% python3 -q
>>> import numpy as np
>>> from numpy import linalg as LA
>>> np.set_printoptions(precision=2, suppress=True, linewidth=120, legacy="1.25")
>>> def tidy(a):
...     return np.round(a, 2) + 0
... 
>>> E = np.loadtxt("layer9.csv", delimiter=",")
>>> E
array([[ 1., -3., -5., -1., -1., -5.],
       [ 3., -1., -3.,  1.,  1., -3.],
       [ 5.,  1., -1.,  3.,  3., -1.],
       [ 5.,  1., -1.,  3.,  3., -1.]])
>>> # looks like rank 2
>>> B = np.array([[0, -1, -2],
...     [-2, 0, -1],
...     [2, 2, 1],
...     [0, 1, 2],
...     [-2, 0, 2],
...     [0, 0, 1]])
>>> np.einsum("ik,kj->ij", E, B)
array([[ -2., -12., -13.],
       [ -6.,  -8.,  -7.],
       [-10.,  -4.,  -1.],
       [-10.,  -4.,  -1.]])
>>> np.einsum("ij,ij->i", E, E)
array([62., 30., 46., 46.])
>>> np.einsum("ik,kj->ji", E, B)
array([[ -2.,  -6., -10., -10.],
       [-12.,  -8.,  -4.,  -4.],
       [-13.,  -7.,  -1.,  -1.]])
>>> m1 = np.loadtxt("mat.csv", delimiter=",")
>>> m1
array([[ 2.,  0.,  1.,  0.,  0.,  0.],
       [ 0.,  0.,  0.,  0.,  0., -1.],
       [ 0.,  0.,  0.,  2.,  0.,  0.],
       [-2.,  0.,  2.,  1.,  0., -2.],
       [ 0.,  0.,  0.,  0.,  0.,  0.],
       [ 0.,  0., -3.,  0.,  0.,  0.]])
>>> Uu, s, Vt = LA.svd(m1)
>>> V = Vt[:(s > 1e-8).sum()]
>>> rng = np.random.default_rng(37)
>>> x0 = m1[1] + 5 * m1[5] + rng.integers(2) * np.eye(6)[0]
>>> x0
array([  0.,   0., -15.,   0.,   0.,  -1.])
>>> tidy(np.diag(V.T @ V))
array([1., 0., 1., 1., 0., 1.])
